In [1]: import numpy as np

In [2]: import numpy.linalg as la

In [3]: np.set_printoptions(precision=1, suppress=True, linewidth=200, sign=" ")

In [4]: def rd(a):
   ...:     return np.round(a, 1) + 0
   ...: 

In [5]: m1 = np.loadtxt("a.csv", delimiter=",")

In [6]: print(m1)
[[-2.2  1.4  5.2 -0.9  3.6]
 [ 1.2  6.   4.  -0.5  3. ]
 [-0.9 -1.8  0.6 -1.8  1.3]
 [-3.4 -1.4  2.9  2.4  2.4]
 [ 0.  -0.3  0.3  2.4  1.1]
 [ 1.2  4.4  3.2 -0.6  2.6]
 [ 0.3  1.7  1.  -1.1  1.5]
 [ 1.3  3.3 -0.5  4.8  0.7]
 [ 0.7  5.6  3.8 -0.5  2.9]
 [ 0.5  5.2  6.2 -2.8  4.1]
 [-1.2  0.   1.   0.9  1.5]
 [-1.5  2.1  1.5  4.   1.8]
 [-1.8  1.8  4.6  1.5  3.3]]

In [7]: basis = m1[[6, 3]].astype(float)

In [8]: for _ in range(5):
   ...:     labels = la.norm(m1[:, None] - basis, axis=-1).argmin(axis=1)
   ...:     basis = np.array([m1[labels == j].mean(axis=0) for j in range(2)])
   ...: 

In [9]: labels
Out[9]: array([ 1,  0,  1,  1,  1,  0,  1,  1,  0,  0,  1,  1,  1])

In [10]: rd(basis[1] - basis[0])
Out[10]: array([-1.9, -4.5, -2.5,  2.5, -1.2])

In [11]: rd(basis)
Out[11]: 
array([[ 0.9,  5.3,  4.3, -1.1,  3.2],
       [-1. ,  0.8,  1.8,  1.4,  1.9]])

In [12]: rng = np.random.default_rng(45160)

In [13]: Y = basis + rng.integers(-2, 3, (2, 1)) @ rng.integers(-2, 3, (1, 5))

In [14]: rd(Y)
Out[14]: 
array([[-3.1,  1.3,  6.3, -1.1,  1.2],
       [-1. ,  0.8,  1.8,  1.4,  1.9]])

In [15]: rd(la.svd(Y - basis, compute_uv=False))
Out[15]: array([ 6.3,  0. ])

In [16]: Y - basis
Out[16]: 
array([[-4., -4.,  2.,  0., -2.],
       [ 0.,  0.,  0.,  0.,  0.]])

In [17]: print(la.matrix_rank(Y - basis, tol=1e-8))
1

In [18]: Xs = m1 - m1.mean(axis=0)

In [19]: evecs = la.svd(Xs)[2][:3]

In [20]: Y = Xs - Xs @ evecs.T @ evecs

In [21]: rd(la.norm(Y) / la.norm(Xs))
Out[21]: np.float64(0.1)

In [22]: rd((Xs @ evecs.T).std(axis=0))
Out[22]: array([ 3.2,  2.2,  1.7])

In [23]: rd(np.diag(evecs.T @ evecs))
Out[23]: array([ 0.4,  0.8,  0.6,  1. ,  0.2])

In [24]: print(la.norm(Y, axis=1).round(6).argmax())
4

In [25]: F = np.loadtxt("case11.csv", delimiter=",")

In [26]: F
Out[26]: 
array([[-3.1, -4.3, -2.5, -1.2],
       [-2.8, -1.5,  0.1, -0.2],
       [-1.8,  0. ,  0.8, -0.2],
       [-0.9, -1.4, -0.9, -0.1],
       [-2. , -2.8, -1.7, -0.8],
       [-4.7, -4.2, -1.5, -1. ],
       [-4. , -4.5, -1.9, -1.1],
       [-2. , -2.9, -1.6, -1. ],
       [-4.9, -4.4, -1.5, -1. ],
       [-1. , -1.4, -0.7, -0.4],
       [-0.2,  0.1,  0.1,  0.1],
       [-1.9, -0.2,  0.9, -0.1],
       [-3.6, -2. ,  0.4, -0.3],
       [-2.8, -1.7, -0.2, -0.3],
       [-3.8, -3. , -0.6, -0.7],
       [-3.7, -2.9, -0.9, -0.8],
       [-4.9, -4.4, -1.7, -1.2],
       [-2.8, -1.5,  0. , -0.4],
       [-3.7, -1.6,  0.2, -0.5]])

In [27]: vec = np.array([1, 1, 3, -2])

In [28]: h = np.maximum(F @ vec, 0)

In [29]: np.flatnonzero(h > 1e-9)
Out[29]: array([  2,  11])

In [30]: print(rd(np.tanh(F @ vec)))
[-1.  -1.   0.8 -1.  -1.  -1.  -1.  -1.  -1.  -1.   0.   0.7 -1.  -1.  -1.  -1.  -1.  -1.  -1. ]

In [31]: rd(F.T @ h)
Out[31]: array([-3.3, -0.2,  1.5, -0.3])

In [32]: rd(np.maximum(F @ vec, 0) - np.maximum(-F @ vec, 0))
Out[32]: array([-12.5,  -3.6,   1. ,  -4.8,  -8.3, -11.4, -12. ,  -7.7, -11.8,  -3.7,   0. ,   0.8,  -3.8,  -4.5,  -7.2,  -7.7, -12. ,  -3.5,  -3.7])

In [33]: print(rd(h))
[ 0.   0.   1.   0.   0.   0.   0.   0.   0.   0.   0.   0.8  0.   0.   0.   0.   0.   0.   0. ]

In [34]: D = la.norm(F[:, None] - F[None], axis=-1)

In [35]: print(rd(D[:5, :5]))
[[ 0.   4.   5.7  4.1  2.1]
 [ 4.   0.   1.9  2.2  2.4]
 [ 5.7  1.9  0.   2.4  3.8]
 [ 4.1  2.2  2.4  0.   2.1]
 [ 2.1  2.4  3.8  2.1  0. ]]

In [36]: np.unravel_index(D.round(6).argmax(), D.shape)
Out[36]: (np.int64(10), np.int64(16))

In [37]: print(np.flatnonzero(D[17] < D.mean() / 2))
[  1  12  13  17  18]

In [38]: rd(D[17])
Out[38]: array([ 3.8,  0.2,  2. ,  2.1,  2.3,  3.7,  3.8,  2.3,  3.9,  1.9,  3.1,  1.8,  1. ,  0.3,  1.9,  1.9,  4. ,  0. ,  0.9])

In [39]: print(la.matrix_rank(D ** 2))
6

In [40]: print(rd(la.norm(F - F.mean(axis=0), axis=1)))
[ 2.7  1.2  3.   2.3  1.4  2.8  2.8  1.4  3.   2.1  3.8  2.9  1.4  0.9  1.1  1.   3.1  1.1  1.4]

In [41]: (D + 1e9 * np.eye(19)).round(6).argmin(axis=1)
Out[41]: array([  6,  17,  11,   9,   7,   8,   5,   4,   5,   3,   2,   2,  18,  17,  15,  14,   8,   1,  12])

In [42]: D.mean(axis=1).argmax()
Out[42]: np.int64(10)

In [43]: D[17].round(6).argsort(kind="stable")[:4]
Out[43]: array([ 17,   1,  13,  18])

In [44]: print(rd(la.norm(m1, 1)), rd(la.norm(m1, np.inf)))
35.0 18.8

In [45]: rd(m1[12] @ m1[1])
Out[45]: np.float64(36.2)

In [46]: rd(la.norm(m1[12], 1)), rd(la.norm(m1[12], np.inf))
Out[46]: (np.float64(13.0), np.float64(4.6))

In [47]: rd(la.norm(m1, axis=1))
Out[47]: array([ 6.9,  7.9,  3.1,  5.8,  2.7,  6.2,  2.7,  6. ,  7.4,  9.5,  2.3,  5.3,  6.4])

In [48]: labels = rng.permutation(4)

In [49]: Y = F[:, labels] * rng.choice([-1, 1], 4)

In [50]: Y
Out[50]: 
array([[-1.2,  2.5,  4.3,  3.1],
       [-0.2, -0.1,  1.5,  2.8],
       [-0.2, -0.8, -0. ,  1.8],
       [-0.1,  0.9,  1.4,  0.9],
       [-0.8,  1.7,  2.8,  2. ],
       [-1. ,  1.5,  4.2,  4.7],
       [-1.1,  1.9,  4.5,  4. ],
       [-1. ,  1.6,  2.9,  2. ],
       [-1. ,  1.5,  4.4,  4.9],
       [-0.4,  0.7,  1.4,  1. ],
       [ 0.1, -0.1, -0.1,  0.2],
       [-0.1, -0.9,  0.2,  1.9],
       [-0.3, -0.4,  2. ,  3.6],
       [-0.3,  0.2,  1.7,  2.8],
       [-0.7,  0.6,  3. ,  3.8],
       [-0.8,  0.9,  2.9,  3.7],
       [-1.2,  1.7,  4.4,  4.9],
       [-0.4, -0. ,  1.5,  2.8],
       [-0.5, -0.2,  1.6,  3.7]])

In [51]: Uu, _, vt = la.svd(F.T @ Y)

In [52]: print(labels)
[ 3  2  1  0]

In [53]: print(rd(Uu @ vt))
[[ 0.  0.  0. -1.]
 [ 0.  0. -1.  0.]
 [ 0. -1.  0.  0.]
 [ 1.  0.  0.  0.]]

In [54]: W0 = np.array([[0.0, 1.0, 1.0], [1.0, 0.0, 1.0], [1.0, 1.0, 0.0]])

In [55]: blk = np.stack([W0, 4 * W0, W0[::-1]])

In [56]: la.matrix_rank(blk)
Out[56]: array([ 3,  3,  3])

In [57]: blk.shape
Out[57]: (3, 3, 3)

In [58]: blk.sum(axis=0)
Out[58]: 
array([[ 1.,  6.,  5.],
       [ 6.,  0.,  6.],
       [ 5.,  6.,  1.]])

In [59]: t = np.radians(180)

In [60]: r_ = np.eye(3)

In [61]: r_[1, 1] = r_[0, 0] = np.cos(t)

In [62]: r_[1, 0], r_[0, 1] = -np.sin(t), np.sin(t)

In [63]: rd(r_)
Out[63]: 
array([[-1.,  0.,  0.],
       [ 0., -1.,  0.],
       [ 0.,  0.,  1.]])

In [64]: Y = W0 @ r_.T

In [65]: np.abs(Y - W0).max(axis=0)
Out[65]: array([ 2.,  2.,  0.])

In [66]: Q, r_ = la.qr(F)

In [67]: rd(r_)
Out[67]: 
array([[13.8, 11.4,  3.4,  2.8],
       [ 0. , -4.2, -3.9, -1.1],
       [ 0. ,  0. ,  0.7,  0.2],
       [ 0. ,  0. ,  0. , -0.5]])

In [68]: print(np.allclose(r_.T @ r_, F.T @ F))
True

In [69]: rd(np.abs(np.diag(r_)))
Out[69]: array([ 13.8,   4.2,   0.7,   0.5])

In [70]: print(rd(abs(r_[0, 0])), rd(la.norm(F[:, 0])))
13.8 13.8

In [71]: rd(Q)
Out[71]: 
array([[-0.2,  0.4, -0.2,  0.1],
       [-0.2, -0.2,  0.1, -0.3],
       [-0.1, -0.4, -0.2,  0.4],
       [-0.1,  0.2, -0.1, -0.5],
       [-0.1,  0.3, -0.2,  0. ],
       [-0.3,  0.1, -0.1, -0.1],
       [-0.3,  0.3,  0.3,  0. ],
       [-0.1,  0.3,  0.1,  0.5],
       [-0.4,  0.1,  0.1, -0.2],
       [-0.1,  0.1,  0.1,  0.1],
       [ 0. , -0.1, -0.1, -0.2],
       [-0.1, -0.3,  0.2,  0.2],
       [-0.3, -0.2,  0.6, -0.1],
       [-0.2, -0.1, -0.1, -0.3],
       [-0.3,  0. ,  0.3,  0. ],
       [-0.3,  0. , -0.2,  0.1],
       [-0.4,  0.1, -0.2,  0.1],
       [-0.2, -0.2, -0.1,  0. ],
       [-0.3, -0.3, -0.4,  0.1]])

In [72]: G = np.cov(Q, rowvar=False)

In [73]: np.argwhere(np.triu(np.abs(np.corrcoef(Q.T)) > 0.8, 1))
Out[73]: array([], shape=(0, 2), dtype=int64)

In [74]: print(rd(np.polyfit(Q[:, 0], Q[:, 3], 1)))
[ 0.  0.]

In [75]: G.shape
Out[75]: (4, 4)

In [76]: print(rd(G))
[[ 0.   0.   0.   0. ]
 [ 0.   0.1  0.   0. ]
 [ 0.   0.   0.1  0. ]
 [ 0.   0.   0.   0.1]]

In [77]: rd(np.median(Q, axis=0))
Out[77]: array([-0.2,  0. , -0.1,  0. ])

In [78]: rd(la.eigvalsh(G)[::-1])
Out[78]: array([ 0.1,  0.1,  0.1,  0. ])

In [79]: rd(Q.std(axis=0))
Out[79]: array([ 0.1,  0.2,  0.2,  0.2])

In [80]: print(W0.sum(axis=0))
[ 2.  2.  2.]

In [81]: np.trace(W0 @ W0 @ W0) // 6
Out[81]: np.float64(1.0)

In [82]: W0 @ W0
Out[82]: 
array([[ 2.,  1.,  1.],
       [ 1.,  2.,  1.],
       [ 1.,  1.,  2.]])

In [83]: low = np.diag(W0.sum(axis=1)) - W0

In [84]: round(la.det(low[1:, 1:]))
Out[84]: 3

In [85]: low
Out[85]: 
array([[ 2., -1., -1.],
       [-1.,  2., -1.],
       [-1., -1.,  2.]])

In [86]: rd(la.eigvalsh(low))
Out[86]: array([ 0.,  3.,  3.])

In [87]: print((la.eigvalsh(low) < 1e-8).sum())
1

In [88]: arr = np.array([[5, -5, 1, -4], [-3, 2, 3, 1], [1, -4, -4, 4], [-2, -5, 4, -4]]) * (rng.random((4, 4)) < 0.3)

In [89]: arr
Out[89]: 
array([[ 0,  0,  0,  0],
       [-3,  0,  3,  0],
       [ 0,  0,  0,  4],
       [-2, -5,  4, -4]])

In [90]: proj = np.triu(np.array([[-5, -1, -9, 2], [-2, 7, 0, -6], [8, 4, 0, 1], [-6, -1, 4, -6]]), 1) + np.eye(4)

In [91]: Y = proj @ arr @ la.inv(proj)

In [92]: proj @ arr - arr @ proj
Out[92]: 
array([[ -1., -10.,   5., -44.],
       [ 12.,  27., -51.,  27.],
       [ -2.,  -5.,   4.,  -4.],
       [  0.,  -2., -18., -30.]])

In [93]: np.trace(Y), np.trace(arr)
Out[93]: (np.float64(-4.0), np.int64(-4))

In [94]: Y
Out[94]: 
array([[  -1.,  -11.,   -4., -104.],
       [   9.,   39.,   60.,  180.],
       [  -2.,   -7.,  -14.,  -24.],
       [  -2.,   -7.,  -14.,  -28.]])

In [95]: Uu, s, vt = la.svd(arr)

In [96]: np.argmax(s[:-1] / (s[1:] + 1e-6)) + 1
Out[96]: np.int64(3)

In [97]: Y = Uu[:, :3] @ np.diag(s[:3]) @ vt[:3]

In [98]: rd(Y)
Out[98]: 
array([[ 0.,  0.,  0.,  0.],
       [-3.,  0.,  3.,  0.],
       [ 0.,  0.,  0.,  4.],
       [-2., -5.,  4., -4.]])

In [99]: rd(np.abs(arr - Y).max())
Out[99]: np.float64(0.0)

In [100]: np.abs(np.diag(la.qr(arr)[1])) > 1e-9
Out[100]: array([ True,  True, False,  True])

In [101]: print(rd(arr @ la.pinv(arr) @ arr))
[[ 0.  0.  0.  0.]
 [-3.  0.  3.  0.]
 [ 0.  0.  0.  4.]
 [-2. -5.  4. -4.]]

In [102]: rank = la.matrix_rank(arr)

In [103]: rank
Out[103]: np.int64(3)

In [104]: ns = la.svd(arr)[2][rank:].T

In [105]: np.allclose(arr @ ns, 0)
Out[105]: True

In [106]: rd(ns[:, 0] / ns[np.abs(ns[:, 0]).round(6).argmax(), 0])
Out[106]: array([ 1. ,  0.4,  1. ,  0. ])

In [107]: [int(la.matrix_rank(arr[:i])) for i in range(1, len(arr) + 1)]
Out[107]: [0, 1, 2, 3]

In [108]: blk = np.stack([arr, -2 * arr, arr[::-1]])

In [109]: blk.sum(axis=0)
Out[109]: 
array([[-2, -5,  4, -4],
       [ 3,  0, -3,  4],
       [-3,  0,  3, -4],
       [ 2,  5, -4,  4]])

In [110]: print(blk.shape)
(3, 4, 4)

In [111]: la.matrix_rank(blk.reshape(3, -1))
Out[111]: np.int64(2)

In [112]: np.einsum("bij,cij->bc", blk, blk)
Out[112]: 
array([[  95, -190,    0],
       [-190,  380,    0],
       [   0,    0,   95]])

In [113]: (blk @ arr.T).shape
Out[113]: (3, 4, 4)

In [114]: la.matrix_rank(blk)
Out[114]: array([ 3,  3,  3])
